$ python -q
>>> import numpy as np
>>> from numpy import linalg as LA
>>> np.set_printoptions(precision=3, suppress=True, linewidth=160, legacy="1.25")
>>> rd = lambda a: np.round(a, 3) + 0
>>> E = np.loadtxt("x.csv", delimiter=",")
>>> E
array([[ 0.,  0., -1.],
       [ 0.,  0.,  1.],
       [ 1., -1.,  0.]])
>>> rng = np.random.default_rng(774)
>>> labels = rng.permutation(3)
>>> labels
array([1, 2, 0])
>>> M2 = E[labels][:, labels]
>>> rd(np.sort(np.abs(LA.eigvals(M2))))
array([0.   , 1.414, 1.414])
>>> np.diag(M2)
array([0., 0., 0.])
>>> U, sigma, vt = LA.svd(E)
>>> evecs = vt[:(sigma > 1e-8).sum()]
>>> x0 = E[2] + 2 * E[0] + rng.integers(2) * np.eye(3)[0]
>>> x0
array([ 2., -1., -2.])
>>> print(rd(np.diag(evecs.T @ evecs)))
[0.5 0.5 1. ]
>>> rd(LA.norm(x0 - evecs.T @ evecs @ x0))
0.707
>>> np.allclose(evecs.T @ evecs @ x0, x0)
False
>>> np.einsum("ij,ji->", E, E)
-4.0
>>> rd(LA.eigvals(E))
array([0.+1.414j, 0.-1.414j, 0.+0.j   ])
>>> rd(LA.det(E[::-1]))
0.0
>>> rd(LA.det(2 * E)), rd(LA.det(E))
(0.0, 0.0)
>>> M = np.array([[0, 4, 6], [0, 4, 6]])
>>> r0 = np.array([1, 1])
>>> np.cross(M[0, :3], M[1, :3])
array([0, 0, 0])
>>> print(np.correlate(M[0], M[1], "full"))
[ 0 24 52 24  0]
>>> ang = np.radians(36)
>>> R = np.eye(3)
>>> R[1, 1] = R[0, 0] = np.cos(ang)
>>> R[1, 0], R[0, 1] = -np.sin(ang), np.sin(ang)
>>> print(rd(R))
[[ 0.809  0.588  0.   ]
 [-0.588  0.809  0.   ]
 [ 0.     0.     1.   ]]
>>> M2 = M @ R.T
>>> rd(np.abs(M2 - M).max(axis=0))
array([2.351, 0.764, 0.   ])
>>> rd(M2)
array([[2.351, 3.236, 6.   ],
       [2.351, 3.236, 6.   ]])
>>> rd(LA.svd(M, compute_uv=False)), rd(LA.svd(M2, compute_uv=False))
(array([10.198,  0.   ]), array([10.198,  0.   ]))
>>> m1 = np.loadtxt("case16.csv", delimiter=",")
>>> print(m1)
[[-0.4    0.     0.2   -1.6    0.8  ]
 [ 0.408 -1.691 -1.013 -1.009 -2.729]
 [ 0.4   -1.7   -1.    -1.    -2.7  ]]
>>> C2 = m1.T @ m1
>>> (m1 @ m1.T).shape
(3, 3)
>>> rd(LA.svd(m1, compute_uv=False) ** 2)
array([24.937,  3.32 ,  0.   ])
>>> rd(np.trace(C2)), rd((m1 ** 2).sum())
(28.258, 28.258)
>>> X = np.array([[2, -3, -1], [-1, 3, -2], [4, -9, 3]])
>>> U, sigma, vt = LA.svd(X)
>>> np.argmax(sigma[:-1] / (sigma[1:] + 1e-6)) + 1
2
>>> print(rd(sigma))
[11.342  2.316  0.   ]
>>> M2 = U[:, :2] @ np.diag(sigma[:2]) @ vt[:2]
>>> LA.matrix_rank(M2)
2
>>> LA.matrix_rank(X, rtol=0.05)
2
>>> mat = np.load("w.npy")
>>> mat
array([[ 1.1  ,  0.9  ,  1.3  , -1.3  ,  0.6  ],
       [ 0.9  , -0.7  , -1.4  ,  0.9  , -0.3  ],
       [ 0.3  ,  1.2  , -1.   , -0.5  , -1.3  ],
       [ 0.933, -0.721, -1.386,  0.931, -0.334]])
>>> print([round(float(x), 3) for x in LA.svd(mat, compute_uv=False)[:3]])
[3.381, 2.14, 1.633]
>>> LA.matrix_rank(mat, rtol=0.1)
3
>>> print(rd(LA.norm(mat, "nuc")))
7.191
>>> rd(LA.norm(mat) ** 2 / LA.norm(mat, 2) ** 2)
1.634
>>> LA.norm(mat, axis=1).argmax()
0
>>> rd(LA.norm(mat, axis=0))
array([1.726, 1.806, 2.563, 1.902, 1.501])
>>> print(rd(mat[2] @ mat[0]))
-0.02
>>> print(rd(LA.norm(mat[2], 1)), rd(LA.norm(mat[2], np.inf)))
4.3 1.3
>>> M2 = np.array([[6, -1], [5, 4]])
>>> Z = np.kron(M2, mat)
>>> LA.matrix_rank(Z)
8
>>> rd(LA.norm(Z, 2)), rd(LA.norm(M2, 2) * LA.norm(mat, 2))
(27.276, 27.276)
>>> J = np.array([[-4.0, -2.0, 0.0, 0.0],
...     [-2.0, 1.0, -2.0, 0.0],
...     [0.0, -2.0, 2.0, -2.0],
...     [0.0, 0.0, -2.0, 2.0]])
>>> M2 = LA.invert(J)
Traceback (most recent call last):
  File "<python-input-64>", line 1, in <module>
    M2 = LA.invert(J)
         ^^^^^^^^^
AttributeError: module 'numpy.linalg' has no attribute 'invert'
>>> M2 = LA.inv(J)
>>> print((np.abs(M2) > 1e-9).astype(int))
[[1 0 1 1]
 [0 0 1 1]
 [1 1 1 1]
 [1 1 1 0]]
>>> rd(LA.det(J) * LA.det(M2))
1.0
>>> np.allclose(M2, J.T)
False
>>> print(M2)
[[-0.25 -0.    0.25  0.25]
 [ 0.    0.   -0.5  -0.5 ]
 [ 0.25 -0.5  -0.5  -0.5 ]
 [ 0.25 -0.5  -0.5  -0.  ]]
>>> print(rd(LA.det(J) * M2))
[[ -8.   0.   8.   8.]
 [  0.   0. -16. -16.]
 [  8. -16. -16. -16.]
 [  8. -16. -16.   0.]]
>>> rd(LA.slogdet(J)[0])
1.0
>>> data = np.loadtxt("m.csv", delimiter=",")
>>> data
array([[0.9, 1.8, 0.3],
       [1.2, 3.6, 0.8],
       [1.8, 2.7, 0.4]])
>>> evals, evecs = LA.eigh(J)
>>> x0 = np.array([1, 2, -1, 3])
>>> rd(evecs * np.maximum(evals, 0) @ evecs.T)
array([[ 0.149, -0.506,  0.366,  0.044],
       [-0.506,  1.78 , -1.559,  0.233],
       [ 0.366, -1.559,  2.427, -1.72 ],
       [ 0.044,  0.233, -1.72 ,  2.194]])
>>> rd(LA.eigvalsh(J[1:, 1:]))
array([-1.141,  1.515,  4.626])
>>> rd(data - data[0])
array([[0. , 0. , 0. ],
       [0.3, 1.8, 0.5],
       [0.9, 0.9, 0.1]])
>>> print(rd(LA.norm(data)))
5.465
>>> print(np.count_nonzero(data))
9
>>> rd(np.diff(data, axis=0))
array([[ 0.3,  1.8,  0.5],
       [ 0.6, -0.9, -0.4]])
>>> data.shape
(3, 3)
>>> data[:, 3]
Traceback (most recent call last):
  File "<python-input-83>", line 1, in <module>
    data[:, 3]
    ~~~~^^^^^^
IndexError: index 3 is out of bounds for axis 1 with size 3
>>> rd(data.sum(axis=0))
array([3.9, 8.1, 1.5])
>>> print(np.unravel_index(np.abs(data).argmax(), data.shape))
(1, 1)
>>> np.abs(data).max()
3.6
